% python3 -q
>>> import numpy as np
>>> np.set_printoptions(precision=2, suppress=True, linewidth=100)
>>> M = np.minimum.outer(np.arange(1, 11), np.arange(1, 11)) * 3
>>> M
array([[ 3,  3,  3,  3,  3,  3,  3,  3,  3,  3],
       [ 3,  6,  6,  6,  6,  6,  6,  6,  6,  6],
       [ 3,  6,  9,  9,  9,  9,  9,  9,  9,  9],
       [ 3,  6,  9, 12, 12, 12, 12, 12, 12, 12],
       [ 3,  6,  9, 12, 15, 15, 15, 15, 15, 15],
       [ 3,  6,  9, 12, 15, 18, 18, 18, 18, 18],
       [ 3,  6,  9, 12, 15, 18, 21, 21, 21, 21],
       [ 3,  6,  9, 12, 15, 18, 21, 24, 24, 24],
       [ 3,  6,  9, 12, 15, 18, 21, 24, 27, 27],
       [ 3,  6,  9, 12, 15, 18, 21, 24, 27, 30]])
>>> rng = np.random.default_rng(257)
>>> lab = rng.permutation(10)
>>> other = M[:, lab] * rng.choice([-1, 1], 10)
>>> other
array([[ -3,   3,  -3,   3,   3,  -3,  -3,  -3,   3,  -3],
       [ -3,   6,  -6,   6,   6,  -6,  -6,  -6,   6,  -6],
       [ -3,   9,  -9,   9,   9,  -6,  -9,  -9,   9,  -9],
       [ -3,  12, -12,  12,  12,  -6, -12, -12,  12,  -9],
       [ -3,  15, -15,  15,  15,  -6, -15, -12,  15,  -9],
       [ -3,  18, -18,  18,  18,  -6, -15, -12,  18,  -9],
       [ -3,  21, -21,  18,  21,  -6, -15, -12,  21,  -9],
       [ -3,  24, -24,  18,  24,  -6, -15, -12,  21,  -9],
       [ -3,  27, -24,  18,  27,  -6, -15, -12,  21,  -9],
       [ -3,  27, -24,  18,  30,  -6, -15, -12,  21,  -9]])
>>> Uu, _, vt = np.linalg.svd(M.T @ other)
>>> np.round(np.linalg.lstsq(M, other)[0], 2) + 0
array([[-1.,  0.,  0.,  0.,  0.,  0.,  0.,  0.,  0.,  0.],
       [ 0.,  0.,  0.,  0.,  0., -1.,  0.,  0.,  0.,  0.],
       [ 0.,  0.,  0.,  0.,  0.,  0.,  0.,  0.,  0., -1.],
       [ 0.,  0.,  0.,  0.,  0.,  0.,  0., -1.,  0.,  0.],
       [ 0.,  0.,  0.,  0.,  0.,  0., -1.,  0.,  0.,  0.],
       [ 0.,  0.,  0.,  1.,  0.,  0.,  0.,  0.,  0.,  0.],
       [ 0.,  0.,  0.,  0.,  0.,  0.,  0.,  0.,  1.,  0.],
       [ 0.,  0., -1.,  0.,  0.,  0.,  0.,  0.,  0.,  0.],
       [ 0.,  1.,  0.,  0.,  0.,  0.,  0.,  0.,  0.,  0.],
       [ 0.,  0.,  0.,  0.,  1.,  0.,  0.,  0.,  0.,  0.]])
>>> W = np.array([[1, 1, 2, 0],
...     [3, 1, 1, 2],
...     [1, 0, 1, 1],
...     [1, 0, 1, 2],
...     [1, 0, 2, 2],
...     [3, 1, 2, 2],
...     [1, 1, 3, 3],
...     [3, 0, 2, 2],
...     [3, 0, 3, 3],
...     [3, 2, 3, 2]])
>>> coef = np.array([-2, -2, 2, -1])
>>> H = np.maximum(M @ W + coef, 0)
>>> H
array([[ 58,  16,  62,  56],
       [115,  31, 116, 113],
       [163,  43, 167, 164],
       [208,  55, 215, 212],
       [250,  67, 260, 254],
       [289,  79, 299, 290],
       [319,  88, 332, 320],
       [346,  94, 356, 341],
       [364, 100, 374, 356],
       [373, 106, 383, 362]])
>>> np.linalg.matrix_rank(H)
np.int64(4)
>>> (H > 0).mean(axis=0)
array([1., 1., 1., 1.])
>>> (H > 0).astype(int)
array([[1, 1, 1, 1],
       [1, 1, 1, 1],
       [1, 1, 1, 1],
       [1, 1, 1, 1],
       [1, 1, 1, 1],
       [1, 1, 1, 1],
       [1, 1, 1, 1],
       [1, 1, 1, 1],
       [1, 1, 1, 1],
       [1, 1, 1, 1]])
>>> Z = np.array([[-7, 9], [5, 3], [5, 1], [-6, 7]])
>>> H @ Z
array([[ -352,  1024],
       [ -748,  2035],
       [-1075,  2911],
       [-1378,  3736],
       [-1639,  4489],
       [-1873,  5167],
       [-2053,  5707],
       [-2218,  6139],
       [-2314,  6442],
       [-2338,  6592]])
>>> W @ Z
array([[  8,  14],
       [-23,  45],
       [ -8,  17],
       [-14,  24],
       [ -9,  25],
       [-18,  46],
       [ -5,  36],
       [-23,  43],
       [-24,  51],
       [ -8,  50]])
